% python3 -q
>>> import numpy as np
>>> np.set_printoptions(precision=2, suppress=True, linewidth=140, floatmode="fixed")
>>> Y = np.array([[1, 2, 1, -1, -2, 0, -1], [1, 0, 1, 0, 2, -2, -2]])
>>> M = Y.T @ Y
>>> M
array([[ 2,  2,  2, -1,  0, -2, -3],
       [ 2,  4,  2, -2, -4,  0, -2],
       [ 2,  2,  2, -1,  0, -2, -3],
       [-1, -2, -1,  1,  2,  0,  1],
       [ 0, -4,  0,  2,  8, -4, -2],
       [-2,  0, -2,  0, -4,  4,  4],
       [-3, -2, -3,  1, -2,  4,  5]])
>>> # column 2 repeats column 0
>>> np.round(np.trace(np.linalg.pinv(M) @ M), 2)
np.float64(2.0)
>>> np.unique(M.round(6), axis=0).shape
(6, 7)
>>> left, sigma, Vh = np.linalg.svd(M)
>>> vecs = Vh[:(sigma > 1e-8).sum()]
>>> rng = np.random.default_rng(89)
>>> vec = M[1] + 5 * M[3] + rng.integers(2) * np.eye(7)[3]
>>> vec
array([-3.00, -6.00, -3.00,  4.00,  6.00,  0.00,  3.00])
>>> np.linalg.matrix_rank(np.vstack([M, vec]))
np.int64(3)
>>> np.diag(vecs.T @ vecs)
array([0.15, 0.33, 0.15, 0.08, 0.62, 0.29, 0.37])
>>> round(float(np.linalg.norm(vec - vecs.T @ vecs @ vec)), 2)
0.96
>>> F = np.array([[3.02, 1.0, 3.0, 3.0],
...     [2.0, 1.02, 1.0, 0.0],
...     [3.0, 1.0, 1.02, 3.0],
...     [3.0, 1.0, 3.0, 3.02]])
>>> round(np.einsum("ij,ji->", F, F), 2)
np.float64(80.32)
>>> round(np.linalg.eigvals(F).sum().real, 2)
np.float64(8.08)
>>> np.kron(np.eye(2, dtype=int), F)
array([[3.02, 1.00, 3.00, 3.00, 0.00, 0.00, 0.00, 0.00],
       [2.00, 1.02, 1.00, 0.00, 0.00, 0.00, 0.00, 0.00],
       [3.00, 1.00, 1.02, 3.00, 0.00, 0.00, 0.00, 0.00],
       [3.00, 1.00, 3.00, 3.02, 0.00, 0.00, 0.00, 0.00],
       [0.00, 0.00, 0.00, 0.00, 3.02, 1.00, 3.00, 3.00],
       [0.00, 0.00, 0.00, 0.00, 2.00, 1.02, 1.00, 0.00],
       [0.00, 0.00, 0.00, 0.00, 3.00, 1.00, 1.02, 3.00],
       [0.00, 0.00, 0.00, 0.00, 3.00, 1.00, 3.00, 3.02]])
>>> round(np.linalg.det(F.T), 2)
np.float64(-0.16)
>>> np.poly(F)
array([ 1.00, -8.08, -7.52,  8.31, -0.16])
>>> np.linalg.eigvals(F)
array([ 8.83,  0.65,  0.02, -1.42])
>>> np.round(np.linalg.det(2 * F), 2), round(float(np.linalg.det(F)), 2)
(np.float64(-2.61), -0.16)
>>> def softmax(z):
...     e = np.exp(z - z.max(axis=-1, keepdims=True))
...     return e / e.sum(axis=-1, keepdims=True)
... 
>>> softmax(F).sum(axis=1)
array([1.00, 1.00, 1.00, 1.00])
>>> softmax(F[0])
array([0.32, 0.04, 0.32, 0.32])
>>> S = F @ F.T / np.sqrt(4)
>>> softmax(S)[0] @ F
array([3.01, 1.00, 2.95, 3.01])
>>> softmax(S).round(6).argmax(axis=1)
array([0, 0, 0, 3])
>>> np.round(softmax(S), 2) + 0
array([[0.49, 0.00, 0.02, 0.49],
       [0.40, 0.05, 0.15, 0.40],
       [0.42, 0.00, 0.15, 0.42],
       [0.49, 0.00, 0.02, 0.49]])
>>> data = np.array([[2, -5, 0, -3, 4, -4, -5],
...     [-5, 2, -5, 0, -3, 4, -4],
...     [0, -5, 2, -5, 0, -3, 4],
...     [-3, 0, -5, 2, -5, 0, -3],
...     [4, -3, 0, -5, 2, -5, 0],
...     [-4, 4, -3, 0, -5, 2, -5],
...     [-5, -4, 4, -3, 0, -5, 2]])
>>> # equal to its transpose
>>> G = data.T @ data
>>> np.linalg.svd(data, compute_uv=False) ** 2
array([355.86, 114.65,  84.97,  25.41,  15.08,  12.35,   1.68])
>>> vals, vecs = np.linalg.eigh(data)
>>> vec = np.array([3, -4, -5, 2, 1, 3, 2])
>>> vec @ data @ vec
np.int64(-120)
>>> np.linalg.eigvalsh(data[1:, 1:])
array([-8.47, -3.79, -0.91,  3.38,  4.25, 17.54])
>>> [round(float(np.linalg.det(data[:i, :i])), 2) + 0 for i in range(1, 8)]
[2.0, -21.0, -92.0, -220.0, 3232.0, -7332.0, -166068.0]
>>> np.round(np.linalg.eigvalsh(data).min(), 2)
np.float64(-10.71)
>>> vals, vecs = np.linalg.eigh(data)
>>> np.round(vecs @ np.diag(vals) @ vecs.T, 2) + 0
array([[ 2.00, -5.00,  0.00, -3.00,  4.00, -4.00, -5.00],
       [-5.00,  2.00, -5.00,  0.00, -3.00,  4.00, -4.00],
       [ 0.00, -5.00,  2.00, -5.00,  0.00, -3.00,  4.00],
       [-3.00,  0.00, -5.00,  2.00, -5.00,  0.00, -3.00],
       [ 4.00, -3.00,  0.00, -5.00,  2.00, -5.00,  0.00],
       [-4.00,  4.00, -3.00,  0.00, -5.00,  2.00, -5.00],
       [-5.00, -4.00,  4.00, -3.00,  0.00, -5.00,  2.00]])
>>> np.unique(vals.round(6) + 0, return_counts=True)[1]
array([1, 1, 1, 1, 1, 1, 1])
>>> np.linalg.svd(data, compute_uv=False)
array([18.86, 10.71,  9.22,  5.04,  3.88,  3.51,  1.30])
>>> np.linalg.eigvalsh(data @ data)
array([  1.68,  12.35,  15.08,  25.41,  84.97, 114.65, 355.86])
>>> round(vals.sum(), 2), np.trace(data)
(np.float64(14.0), np.int64(14))
>>> (vals > 1e-8).sum(), (vals < -1e-8).sum()
(np.int64(4), np.int64(3))
>>> np.linalg.eigvalsh(data + -2 * np.eye(7))
array([-12.71,  -7.04,  -5.51,  -0.70,   1.88,   7.22,  16.86])
>>> W = np.array([[-7, 3, 3, -9, 0],
...     [-1, -8, 0, 0, -2],
...     [-4, 1, -7, -8, 1],
...     [-1, 6, 2, 3, -8],
...     [8, -7, -9, 6, 3],
...     [-9, 5, -5, -1, 9],
...     [-7, 3, -8, 4, 7]])
>>> c = np.array([1, 1, 0, 3, 0])
>>> hid = np.maximum(data @ W + c, 0)
>>> (hid > 0).astype(int)
array([[1, 0, 1, 0, 0],
       [1, 0, 1, 1, 0],
       [1, 1, 0, 0, 1],
       [1, 1, 1, 1, 0],
       [1, 0, 1, 0, 1],
       [1, 0, 1, 1, 0],
       [1, 0, 0, 1, 1]])
>>> (hid > 0).mean(axis=0)
array([1.00, 0.29, 0.71, 0.57, 0.43])
>>> np.linalg.matrix_rank(hid)
np.int64(5)
>>> C = np.array([[2, 3], [-5, 0], [4, 5], [1, 3], [3, 2]])
>>> W @ C
array([[-26, -33],
       [ 32,  -7],
       [-46, -69],
       [-45,   0],
       [ 30,   3],
       [-37, -37],
       [-36, -35]])
>>> (hid @ C).round(6).argmax(axis=1)
array([1, 1, 0, 1, 1, 1, 1])
>>> arr = np.load("x.npy")
>>> arr
array([[  9.00,   2.00,   2.00,  -4.00, -10.00,  -6.00],
       [  2.00,   6.00,   1.00,  -2.00,  -5.00,  -3.00],
       [  2.00,   1.00,   6.00,  -2.00,  -5.00,  -3.00],
       [ -4.00,  -2.00,  -2.00,   9.00,  10.00,   6.00],
       [-10.00,  -5.00,  -5.00,  10.00,  30.00,  15.00],
       [ -6.00,  -3.00,  -3.00,   6.00,  15.00,  14.00]])
>>> vals, vecs = np.linalg.eigh(arr)
>>> vec = np.array([-5, 4, -1, -2, -2, -3])
>>> (np.sign(vecs[:, -1].round(6)) == np.sign(vecs[0, -1].round(6))).astype(int)
array([1, 1, 1, 0, 0, 0])
>>> vecs * np.sqrt(vals) @ vecs.T
array([[ 2.67,  0.22,  0.22, -0.43, -1.08, -0.65],
       [ 0.22,  2.34,  0.11, -0.22, -0.54, -0.32],
       [ 0.22,  0.11,  2.34, -0.22, -0.54, -0.32],
       [-0.43, -0.22, -0.22,  2.67,  1.08,  0.65],
       [-1.08, -0.54, -0.54,  1.08,  4.94,  1.62],
       [-0.65, -0.32, -0.32,  0.65,  1.62,  3.21]])
>>> np.linalg.eigvalsh(arr[1:, 1:])
array([ 5.00,  5.00,  5.00,  5.00, 45.00])
>>> round(vec @ arr @ vec / (vec @ vec), 2), round(float(vals[0]), 2), vals[-1]
(np.float64(9.34), 5.0, np.float64(49.0))
>>> np.abs(arr).sum(axis=1).max(), np.abs(vals).max()
(np.float64(75.0), np.float64(49.0))
>>> vec @ arr @ vec
np.float64(551.0)
>>> vecs * np.maximum(vals, 0) @ vecs.T
array([[  9.00,   2.00,   2.00,  -4.00, -10.00,  -6.00],
       [  2.00,   6.00,   1.00,  -2.00,  -5.00,  -3.00],
       [  2.00,   1.00,   6.00,  -2.00,  -5.00,  -3.00],
       [ -4.00,  -2.00,  -2.00,   9.00,  10.00,   6.00],
       [-10.00,  -5.00,  -5.00,  10.00,  30.00,  15.00],
       [ -6.00,  -3.00,  -3.00,   6.00,  15.00,  14.00]])
